$ python -q
>>> import numpy as np
>>> np.set_printoptions(precision=2, suppress=True, linewidth=140, legacy="1.25")
>>> rng = np.random.default_rng(56979)
>>> lab = rng.integers(0, 2, 10)
>>> J = np.array([[-2, -1, -1, -1, 2, 2, 2, 1, -2, 3],
...     [-3, 0, 1, 1, -2, -2, -2, 1, 0, -2],
...     [-3, 3, 1, 0, 3, 3, 1, -1, 2, 3],
...     [-2, -2, -3, 0, 2, 2, 1, 2, 2, -3],
...     [1, 1, -3, 3, -2, 1, 3, -3, 2, 1],
...     [0, -2, -1, -2, 1, 2, -1, 2, -2, -3],
...     [-1, 0, 2, -1, -3, -2, 0, 1, -2, 3],
...     [3, -1, 3, 2, 3, -1, 2, 0, 0, -3],
...     [3, 3, -1, -1, 2, -3, -3, 0, 1, 2],
...     [-1, -2, -2, -2, -3, 1, 3, 3, -1, -3]]) * (lab[:, None] == lab)
>>> J
array([[-2, -1, -1,  0,  2,  2,  2,  1, -2,  3],
       [-3,  0,  1,  0, -2, -2, -2,  1,  0, -2],
       [-3,  3,  1,  0,  3,  3,  1, -1,  2,  3],
       [ 0,  0,  0,  0,  0,  0,  0,  0,  0,  0],
       [ 1,  1, -3,  0, -2,  1,  3, -3,  2,  1],
       [ 0, -2, -1,  0,  1,  2, -1,  2, -2, -3],
       [-1,  0,  2,  0, -3, -2,  0,  1, -2,  3],
       [ 3, -1,  3,  0,  3, -1,  2,  0,  0, -3],
       [ 3,  3, -1,  0,  2, -3, -3,  0,  1,  2],
       [-1, -2, -2,  0, -3,  1,  3,  3, -1, -3]])
>>> print(np.round(np.trace(np.linalg.pinv(J) @ J), 2))
9.0
>>> print(np.unique(J.round(6), axis=0).shape)
(10, 10)
>>> print(np.allclose(J[:-1].T @ np.linalg.lstsq(J[:-1].T, J[-1])[0], J[-1]))
False
>>> np.linalg.lstsq(J[:-1].T, J[-1])[2]
8
>>> lab = rng.permutation(10)
>>> lab
array([5, 9, 8, 6, 3, 0, 1, 7, 4, 2])
>>> M2 = J[lab][:, lab]
>>> np.sort(np.abs(np.linalg.eigvals(M2)))
array([0.  , 1.84, 1.84, 3.86, 3.86, 4.44, 4.98, 4.98, 7.02, 7.02])
>>> np.allclose(M2, J)
False
>>> M2
array([[ 2, -3, -2, -1,  0,  0, -2,  2,  1, -1],
       [ 1, -3, -1,  3,  0, -1, -2,  3, -3, -2],
       [-3,  2,  1, -3,  0,  3,  3,  0,  2, -1],
       [-2,  3, -2,  0,  0, -1,  0,  1, -3,  2],
       [ 0,  0,  0,  0,  0,  0,  0,  0,  0,  0],
       [ 2,  3, -2,  2,  0, -2, -1,  1,  2, -1],
       [-2, -2,  0, -2,  0, -3,  0,  1, -2,  1],
       [-1, -3,  0,  2,  0,  3, -1,  0,  3,  3],
       [ 1,  1,  2,  3,  0,  1,  1, -3, -2, -3],
       [ 3,  3,  2,  1,  0, -3,  3, -1,  3,  1]])
>>> np.diag(M2)
array([ 2, -3,  1,  0,  0, -2,  0,  0, -2,  1])
>>> Uu, sv, Vh = np.linalg.svd(J)
>>> V = Vh[:(sv > 1e-8).sum()]
>>> x0 = J[3] + 4 * J[7] + rng.integers(2) * np.eye(10)[6]
>>> x0
array([ 12.,  -4.,  12.,   0.,  12.,  -4.,   9.,   0.,   0., -12.])
>>> np.round(V.T @ V, 2) + 0
array([[1., 0., 0., 0., 0., 0., 0., 0., 0., 0.],
       [0., 1., 0., 0., 0., 0., 0., 0., 0., 0.],
       [0., 0., 1., 0., 0., 0., 0., 0., 0., 0.],
       [0., 0., 0., 0., 0., 0., 0., 0., 0., 0.],
       [0., 0., 0., 0., 1., 0., 0., 0., 0., 0.],
       [0., 0., 0., 0., 0., 1., 0., 0., 0., 0.],
       [0., 0., 0., 0., 0., 0., 1., 0., 0., 0.],
       [0., 0., 0., 0., 0., 0., 0., 1., 0., 0.],
       [0., 0., 0., 0., 0., 0., 0., 0., 1., 0.],
       [0., 0., 0., 0., 0., 0., 0., 0., 0., 1.]])
>>> K = np.loadtxt("mat.csv", delimiter=",")
>>> print(K)
[[ 3.  0.  0.  0.  0.  0.  0.  0.  0.  0.]
 [-3. -2.  0.  0.  0.  0.  0.  0.  0.  0.]
 [-2.  1.  0.  0.  0.  0.  0.  0.  0.  0.]
 [ 3. -1. -3.  0.  0.  0.  0.  0.  0.  0.]
 [ 0.  1.  3. -3.  2.  0.  0.  0.  0.  0.]
 [-2. -3.  0.  2.  0. -1.  0.  0.  0.  0.]
 [-1.  3.  0. -1.  2. -2.  3.  0.  0.  0.]
 [-2. -1. -1. -3. -2.  2.  2. -1.  0.  0.]
 [ 3.  0. -1.  3. -3. -2.  3.  0.  3.  0.]
 [ 1. -1. -3.  1.  1.  0.  2. -2.  1.  3.]]
>>> M2 = K + rng.integers(-2, 3, (10, 9)) @ rng.integers(-2, 3, (9, 10))
>>> M2
array([[ -9.,   0.,   9.,   2.,   1.,  -2.,   2., -12.,  -3.,  -1.],
       [-15.,  -8.,   2.,   2.,   0., -10.,  -4.,   2., -18.,   6.],
       [ -1.,   9.,  10.,  -6.,   9.,   5.,  -4., -11.,  -1.,   7.],
       [  6.,   5.,  -2.,   9.,  10., -12.,  -6.,   8.,  -7.,   6.],
       [  7.,  -4.,   1.,  -5.,  11.,  -2.,   1.,  -2.,  -6.,  -2.],
       [ 10.,   2.,   3.,  -3.,   5.,  11.,   1.,  -6.,   3.,  -5.],
       [ -3.,   0.,  -8.,  -4.,  -6.,   6.,   6.,  10., -14.,   1.],
       [  3.,  11.,   4.,   5.,  -1.,   7.,  -9.,   4.,  -6.,  -2.],
       [  5., -12.,  -6.,   0.,  -9.,  -6.,  -2.,   0.,   7.,  -5.],
       [ 13.,   1.,  -4.,   0.,  10.,   3.,   1.,   5., -13.,   3.]])
>>> np.linalg.matrix_rank(M2 - K, tol=1e-8)
9
>>> np.round(np.linalg.svd(M2 - K, compute_uv=False), 2) + 0
array([35.7 , 34.4 , 30.27, 22.32, 20.09, 12.76,  9.84,  2.1 ,  0.49,  0.  ])
>>> M2 - K
array([[-12.,   0.,   9.,   2.,   1.,  -2.,   2., -12.,  -3.,  -1.],
       [-12.,  -6.,   2.,   2.,   0., -10.,  -4.,   2., -18.,   6.],
       [  1.,   8.,  10.,  -6.,   9.,   5.,  -4., -11.,  -1.,   7.],
       [  3.,   6.,   1.,   9.,  10., -12.,  -6.,   8.,  -7.,   6.],
       [  7.,  -5.,  -2.,  -2.,   9.,  -2.,   1.,  -2.,  -6.,  -2.],
       [ 12.,   5.,   3.,  -5.,   5.,  12.,   1.,  -6.,   3.,  -5.],
       [ -2.,  -3.,  -8.,  -3.,  -8.,   8.,   3.,  10., -14.,   1.],
       [  5.,  12.,   5.,   8.,   1.,   5., -11.,   5.,  -6.,  -2.],
       [  2., -12.,  -5.,  -3.,  -6.,  -4.,  -5.,   0.,   4.,  -5.],
       [ 12.,   2.,  -1.,  -1.,   9.,   3.,  -1.,   7., -14.,   0.]])
>>> print(np.allclose(K[:-1].T @ np.linalg.lstsq(K[:-1].T, K[-1])[0], K[-1]))
False
>>> np.abs(np.diag(np.linalg.qr(K)[1])) > 1e-9
array([ True,  True,  True,  True,  True,  True,  True,  True,  True, False])
>>> round(float(np.trace(np.linalg.pinv(K) @ K)), 2)
9.0
>>> try:
...     np.linalg.inv(K)
... except np.linalg.LinAlgError as e:
...     print(e)
... 
Singular matrix
>>> r = np.linalg.matrix_rank(J)
>>> r
9
>>> N = np.linalg.svd(J)[2][r:].T
>>> np.linalg.matrix_rank(J.T @ J), np.linalg.matrix_rank(J @ J.T)
(9, 9)
>>> np.allclose(J @ N, 0)
True
>>> [int(np.linalg.matrix_rank(np.delete(J, i, axis=0))) for i in range(10)]
[8, 8, 8, 9, 8, 8, 8, 8, 8, 8]
>>> print(np.round(J @ N, 2) + 0)
[[0.]
 [0.]
 [0.]
 [0.]
 [0.]
 [0.]
 [0.]
 [0.]
 [0.]
 [0.]]
>>> mat = np.loadtxt("layer6.csv", delimiter=",")
>>> mat
array([[ 2.43, -0.1 , -0.11,  1.93,  2.01,  2.66,  2.04,  1.79,  1.02,  0.19],
       [ 2.44,  0.15,  0.02,  1.91,  2.19,  2.78,  1.82,  2.36,  1.05, -0.02],
       [ 1.63,  0.04, -0.09,  1.98,  1.78,  3.59,  1.98,  2.6 ,  0.86,  0.42],
       [ 1.62,  0.33, -0.28,  2.46,  1.72,  3.  ,  2.13,  2.16,  1.35,  0.19],
       [ 1.69,  0.33,  0.2 ,  1.91,  2.37,  2.9 ,  1.93,  1.89,  0.77,  0.22],
       [ 2.06,  0.06, -0.1 ,  2.42,  1.76,  3.05,  1.93,  2.14,  0.92,  0.6 ],
       [ 2.25, -0.21, -0.56,  1.55,  2.17,  3.03,  1.73,  1.8 ,  1.01, -0.22],
       [ 1.83,  0.04,  0.38,  2.11,  1.86,  2.83,  1.69,  2.  ,  1.27,  0.12],
       [ 2.04, -0.42, -0.41,  1.85,  2.12,  2.82,  2.17,  1.87,  0.89, -0.06],
       [ 1.89, -0.34,  0.26,  2.02,  2.41,  3.23,  2.28,  2.01,  1.06,  0.35],
       [ 1.75,  0.24,  0.  ,  1.85,  2.18,  3.51,  2.06,  1.85,  1.3 , -0.14],
       [ 1.71,  0.22,  0.33,  1.91,  1.95,  2.89,  2.44,  2.14,  0.55, -0.61],
       [ 2.21,  0.15, -0.15,  1.99,  1.65,  3.48,  1.93,  1.55,  1.04,  0.28],
       [ 2.04, -0.07, -0.75,  2.09,  2.1 ,  3.07,  1.55,  1.97,  1.3 , -0.38],
       [ 1.59,  0.3 ,  0.26,  1.69,  1.68,  2.99,  1.91,  2.47,  1.36, -0.02],
       [ 2.39,  0.11,  0.13,  1.55,  2.06,  2.63,  2.24,  2.29,  1.35, -0.2 ],
       [ 2.25,  0.08,  0.04,  2.22,  1.48,  3.02,  1.49,  1.62,  1.48, -0.34],
       [ 2.13, -0.2 ,  0.22,  1.88,  2.08,  3.03,  1.7 ,  1.93,  0.99,  0.01],
       [ 1.65,  0.21,  0.07,  2.35,  2.52,  3.07,  2.52,  2.14,  0.72, -0.14],
       [ 1.79, -0.12, -0.47,  1.61,  1.73,  2.45,  1.87,  2.47,  1.11,  0.69],
       [ 2.39,  2.32, -0.31, -0.35,  0.92,  2.72,  2.63,  0.17, -0.21, -0.18],
       [ 2.  ,  2.27,  0.01,  0.2 ,  0.87,  3.09,  1.47,  0.68,  0.6 ,  0.46],
       [ 1.74,  2.12,  0.16, -0.62,  0.76,  3.42,  1.73,  0.95, -0.18,  0.03],
       [ 2.27,  1.69, -0.32, -0.16,  1.19,  3.2 ,  2.02,  1.13, -0.16,  0.25],
       [ 1.25,  2.23,  0.34, -0.37,  1.31,  3.32,  2.19,  0.76,  0.26,  0.14],
       [ 1.89,  2.04,  0.02, -0.57,  0.98,  3.18,  1.55,  0.97,  0.17,  0.07],
       [ 2.01,  1.76,  0.3 ,  0.24,  1.32,  2.96,  1.87,  1.08,  0.19, -0.12],
       [ 2.11,  2.36, -0.29, -0.58,  1.1 ,  2.98,  1.91,  0.66, -0.56,  0.05],
       [ 2.21,  1.89,  0.03, -0.18,  0.9 ,  3.23,  1.69,  1.44,  0.14,  0.13],
       [ 2.46,  1.94, -0.46, -0.3 ,  1.43,  2.24,  2.35,  0.77,  0.41,  0.21],
       [ 2.38,  2.24,  0.18, -0.34,  0.88,  2.88,  1.54,  1.34,  0.  , -0.36],
       [ 1.92,  2.09, -0.22,  0.29,  0.73,  3.01,  2.22,  0.69,  0.03, -0.31],
       [ 1.81,  2.41, -0.26,  0.26,  1.04,  2.99,  2.08,  1.2 , -0.45, -0.07],
       [ 2.12,  1.33,  0.15, -0.08,  0.9 ,  2.6 ,  1.83,  1.31, -0.32, -0.38],
       [ 2.19,  1.93,  0.45,  0.37,  1.13,  2.84,  2.4 ,  0.69, -0.01,  0.34],
       [ 2.01,  1.77, -0.3 , -0.14,  1.39,  3.18,  2.35,  1.09,  0.1 ,  0.5 ],
       [ 1.53,  2.33,  0.34,  0.01,  1.2 ,  2.82,  2.58,  0.91,  0.22,  0.21],
       [ 2.29,  2.5 ,  0.7 , -0.06,  0.78,  2.87,  2.  ,  0.66, -0.13, -0.06],
       [ 1.56,  1.82, -0.19, -0.68,  1.02,  2.91,  2.42,  0.73,  0.15, -0.04],
       [ 2.2 ,  2.21, -0.15, -0.27,  1.2 ,  3.23,  2.72,  1.  ,  0.12,  0.02]])
>>> cen = (mat - mat.mean(axis=0)) / mat.std(axis=0)
>>> np.argwhere(np.abs(cen) > 2)
array([[ 2,  5],
       [11,  9],
       [13,  2],
       [19,  9],
       [20,  7],
       [24,  0],
       [29,  5],
       [37,  2],
       [39,  6]])
>>> b = np.linalg.lstsq(np.delete(cen, 0, axis=1), cen[:, 0])[0]
>>> np.abs(b).argmax()
0
>>> print(b)
[-0.53 -0.14  0.05 -0.04 -0.36 -0.26 -0.51 -0.2  -0.06]
